$ python -q
>>> import numpy as np
>>> np.set_printoptions(suppress=True, linewidth=200)
>>> def tidy(a):
...     return np.round(a, 2) + 0
... 
>>> A = np.load("sample18.npy")
>>> print(A)
[[ 14  -1   2   3   2   2   4   4  -5   0   1]
 [ -4  26   2   1  -5  -2  -4   4  -3   2  -4]
 [  1  -5 -13   0   1   4   2   0   4  -5   5]
 [ -4   3  -3  15   1  -2   0  -1  -1  -3   0]
 [ -4  -4  -3   3 -15   5  -2   3  -5   4   2]
 [  1   2   1   0  -4  25  -5   0  -3  -4  -5]
 [  3  -4   2  -3   1  -1 -46   1   3   1  -4]
 [ -5   4  -4  -4   4   3  -4  -2  -5   2   1]
 [  5  -5  -1  -2   3  -4   4   2  31  -2   4]
 [  0   1  -4  -2   5   3  -4   0  -5  27  -3]
 [  4  -4   0   5   5   4  -2  -5   0   3 -45]]
>>> A @ A
array([[ 155,  -24,  -16,   79,   10,  124, -172,   36, -241,    4,  -55],
       [-207,  754,   -1,   -8,  -59, -111,   60,   74, -155,   79,   84],
       [  67, -115,  182,   22,   -3,   52,  -90,  -28,   96,  -83, -264],
       [-137,  132,    4,  231,  -40, -109,  -14,  -16,  -26,  -93,  -15],
       [ -28,   35,   37,  -10,  242,   83,   39, -108, -119,   46, -169],
       [  -2,  163,   39,   -3, -106,  592,  125,   14, -150, -239,  110],
       [ -77,   58, -126,   69,  -34,   32, 2163,  -20,  -49,  -36,  410],
       [-110,  138,   50,  -28, -122,   97,   95,   -3, -195,  103, -105],
       [ 254, -337,  -17,  -69,  118, -177,  -16,   53,  958,  -67,  -18],
       [ -66,  106,  -63,  -61,    3,  179,   25,   22, -353,  762,   21],
       [-125,   66,  -22, -107, -290,  -53,  192,  243,  -46,  -85, 2029]])
>>> (A + A.T) / 2
array([[ 14. ,  -2.5,   1.5,  -0.5,  -1. ,   1.5,   3.5,  -0.5,   0. ,   0. ,   2.5],
       [ -2.5,  26. ,  -1.5,   2. ,  -4.5,   0. ,  -4. ,   4. ,  -4. ,   1.5,  -4. ],
       [  1.5,  -1.5, -13. ,  -1.5,  -1. ,   2.5,   2. ,  -2. ,   1.5,  -4.5,   2.5],
       [ -0.5,   2. ,  -1.5,  15. ,   2. ,  -1. ,  -1.5,  -2.5,  -1.5,  -2.5,   2.5],
       [ -1. ,  -4.5,  -1. ,   2. , -15. ,   0.5,  -0.5,   3.5,  -1. ,   4.5,   3.5],
       [  1.5,   0. ,   2.5,  -1. ,   0.5,  25. ,  -3. ,   1.5,  -3.5,  -0.5,  -0.5],
       [  3.5,  -4. ,   2. ,  -1.5,  -0.5,  -3. , -46. ,  -1.5,   3.5,  -1.5,  -3. ],
       [ -0.5,   4. ,  -2. ,  -2.5,   3.5,   1.5,  -1.5,  -2. ,  -1.5,   1. ,  -2. ],
       [  0. ,  -4. ,   1.5,  -1.5,  -1. ,  -3.5,   3.5,  -1.5,  31. ,  -3.5,   2. ],
       [  0. ,   1.5,  -4.5,  -2.5,   4.5,  -0.5,  -1.5,   1. ,  -3.5,  27. ,   0. ],
       [  2.5,  -4. ,   2.5,   2.5,   3.5,  -0.5,  -3. ,  -2. ,   2. ,   0. , -45. ]])
>>> tidy(np.abs(np.linalg.eigvals(A)).max())
np.float64(49.18)
>>> tidy(np.sort(np.abs(np.linalg.eigvals(A))))
array([ 0.48, 13.29, 13.85, 13.85, 15.96, 21.89, 27.83, 27.83, 33.4 , 42.49, 49.18])
>>> np.allclose(A, A.T)
False
>>> np.argsort(-np.linalg.norm(A, axis=0).round(6), kind="stable")[:3]
array([ 6, 10,  8])
>>> tidy(np.abs(np.linalg.svd(A)[2][-1]))
array([0.32, 0.14, 0.05, 0.01, 0.28, 0.04, 0.02, 0.88, 0.04, 0.06, 0.09])
>>> print(round(np.log10(np.linalg.cond(A))))
2
>>> Q, Rm = np.linalg.qr(A)
>>> tidy(abs(Rm[0, 0])), tidy(np.linalg.norm(A[:, 0]))
(np.float64(17.92), np.float64(17.92))
>>> np.allclose(Rm.T @ Rm, A.T @ A)
True
>>> print(tidy(Q @ Rm))
[[ 14.  -1.   2.   3.   2.   2.   4.   4.  -5.   0.   1.]
 [ -4.  26.   2.   1.  -5.  -2.  -4.   4.  -3.   2.  -4.]
 [  1.  -5. -13.   0.   1.   4.   2.   0.   4.  -5.   5.]
 [ -4.   3.  -3.  15.   1.  -2.   0.  -1.  -1.  -3.   0.]
 [ -4.  -4.  -3.   3. -15.   5.  -2.   3.  -5.   4.   2.]
 [  1.   2.   1.   0.  -4.  25.  -5.   0.  -3.  -4.  -5.]
 [  3.  -4.   2.  -3.   1.  -1. -46.   1.   3.   1.  -4.]
 [ -5.   4.  -4.  -4.   4.   3.  -4.  -2.  -5.   2.   1.]
 [  5.  -5.  -1.  -2.   3.  -4.   4.   2.  31.  -2.   4.]
 [  0.   1.  -4.  -2.   5.   3.  -4.   0.  -5.  27.  -3.]
 [  4.  -4.   0.   5.   5.   4.  -2.  -5.   0.   3. -45.]]
>>> A2 = np.array([[3, 6],
...     [2, -3],
...     [6, 8],
...     [-6, 5],
...     [7, 1],
...     [-8, -6],
...     [0, 2],
...     [7, 7],
...     [8, -9],
...     [-1, 8],
...     [2, 3]])
>>> np.linalg.matrix_rank(A @ A2)
np.int64(2)
>>> np.linalg.matrix_rank(np.vstack([A, A2.T]))
np.int64(11)
>>> np.einsum("ik,kj->ij", A, A2)
array([[  22,  192],
       [  21,  -23],
       [ -63, -163],
       [-103,    9],
       [-220,   34],
       [-245, -176],
       [  68,  -78],
       [ -57,  -66],
       [ 336, -207],
       [ -72,  186],
       [-151, -108]])
>>> A @ A2
array([[  22,  192],
       [  21,  -23],
       [ -63, -163],
       [-103,    9],
       [-220,   34],
       [-245, -176],
       [  68,  -78],
       [ -57,  -66],
       [ 336, -207],
       [ -72,  186],
       [-151, -108]])
>>> rng = np.random.default_rng(831)
>>> labels = rng.permutation(11)
>>> labels
array([ 7,  1,  5,  9,  6,  3,  8,  4, 10,  2,  0])
>>> A2 = A[labels][:, labels]
>>> np.allclose(A2, A)
False
>>> print(tidy(np.sort(np.abs(np.linalg.eigvals(A2)))))
[ 0.48 13.29 13.85 13.85 15.96 21.89 27.83 27.83 33.4  42.49 49.18]
>>> np.trace(A2)
np.int64(17)
>>> print(np.diag(A2))
[ -2  26  25  27 -46  15  31 -15 -45 -13  14]
>>> A2
array([[ -2,   4,   3,   2,  -4,  -4,  -5,   4,   1,  -4,  -5],
       [  4,  26,  -2,   2,  -4,   1,  -3,  -5,  -4,   2,  -4],
       [  0,   2,  25,  -4,  -5,   0,  -3,  -4,  -5,   1,   1],
       [  0,   1,   3,  27,  -4,  -2,  -5,   5,  -3,  -4,   0],
       [  1,  -4,  -1,   1, -46,  -3,   3,   1,  -4,   2,   3],
       [ -1,   3,  -2,  -3,   0,  15,  -1,   1,   0,  -3,  -4],
       [  2,  -5,  -4,  -2,   4,  -2,  31,   3,   4,  -1,   5],
       [  3,  -4,   5,   4,  -2,   3,  -5, -15,   2,  -3,  -4],
       [ -5,  -4,   4,   3,  -2,   5,   0,   5, -45,   0,   4],
       [  0,  -5,   4,  -5,   2,   0,   4,   1,   5, -13,   1],
       [  4,  -1,   2,   0,   4,   3,  -5,   2,   1,   2,  14]])
>>> feats = np.array([[0.9, 1.3, -0.5, -1.1, 0.1, 0.4, -0.3, -0.8],
...     [-0.3, -1.2, -0.1, -1.1, 0.3, -0.8, -1.4, 0.2],
...     [0.3, 0.0, 2.1, -1.3, -0.4, 0.1, -1.2, -0.5],
...     [0.5, -0.2, -0.8, -1.0, 1.1, -0.4, -0.8, -2.1],
...     [-0.7, -1.4, -0.3, 0.8, 0.9, 0.9, 0.2, 0.1],
...     [1.0, 0.3, -0.8, 0.8, 0.7, -1.0, 2.3, -1.9],
...     [-0.5, -0.6, 1.0, -1.0, -1.4, 0.0, 0.1, -1.0],
...     [1.1, 0.7, 0.4, -1.8, 0.5, -1.3, 1.4, 1.5],
...     [0.0, 0.0, -1.1, 0.9, 0.7, 2.0, 0.3, -0.4]])
>>> feats[0] = feats[5] + 0.3 * rng.normal(size=8)
>>> tidy(feats)
array([[ 1.17,  0.23, -1.23,  0.97,  0.29, -0.41,  2.71, -1.72],
       [-0.3 , -1.2 , -0.1 , -1.1 ,  0.3 , -0.8 , -1.4 ,  0.2 ],
       [ 0.3 ,  0.  ,  2.1 , -1.3 , -0.4 ,  0.1 , -1.2 , -0.5 ],
       [ 0.5 , -0.2 , -0.8 , -1.  ,  1.1 , -0.4 , -0.8 , -2.1 ],
       [-0.7 , -1.4 , -0.3 ,  0.8 ,  0.9 ,  0.9 ,  0.2 ,  0.1 ],
       [ 1.  ,  0.3 , -0.8 ,  0.8 ,  0.7 , -1.  ,  2.3 , -1.9 ],
       [-0.5 , -0.6 ,  1.  , -1.  , -1.4 ,  0.  ,  0.1 , -1.  ],
       [ 1.1 ,  0.7 ,  0.4 , -1.8 ,  0.5 , -1.3 ,  1.4 ,  1.5 ],
       [ 0.  ,  0.  , -1.1 ,  0.9 ,  0.7 ,  2.  ,  0.3 , -0.4 ]])
>>> G = feats.T @ feats
>>> (feats @ feats.T).shape
(9, 9)
>>> tidy(np.diag(G))
array([ 4.75,  4.44,  9.67, 11.17,  5.55,  8.48, 18.8 , 14.69])
>>> W1 = np.array([[-4, -2], [-9, -2], [3, 2], [1, 0], [-8, 9], [8, 2], [4, -5], [4, 1]])
>>> coef = np.array([-2, 0])
>>> H = np.maximum(feats @ W1 + coef, 0)
>>> (H > 0).astype(int)
array([[0, 0],
       [0, 1],
       [0, 1],
       [0, 1],
       [1, 1],
       [0, 0],
       [1, 0],
       [0, 0],
       [1, 1]])
>>> np.linalg.matrix_rank(H)
np.int64(2)
>>> tidy(H)
array([[ 0. ,  0. ],
       [ 0. , 11.1],
       [ 0. ,  5.7],
       [ 0. ,  8.8],
       [14.5, 12.6],
       [ 0. ,  0. ],
       [15. ,  0. ],
       [ 0. ,  0. ],
       [ 5.6,  6.2]])
>>> W2 = np.array([[-1, 3, 0], [-1, 3, -5]])
>>> tidy(H @ W2)
array([[  0. ,   0. ,   0. ],
       [-11.1,  33.3, -55.5],
       [ -5.7,  17.1, -28.5],
       [ -8.8,  26.4, -44. ],
       [-27.1,  81.3, -63. ],
       [  0. ,   0. ,   0. ],
       [-15. ,  45. ,   0. ],
       [  0. ,   0. ,   0. ],
       [-11.8,  35.4, -31. ]])
>>> print((H @ W2).round(6).argmax(axis=1))
[0 1 1 1 1 0 1 0 1]
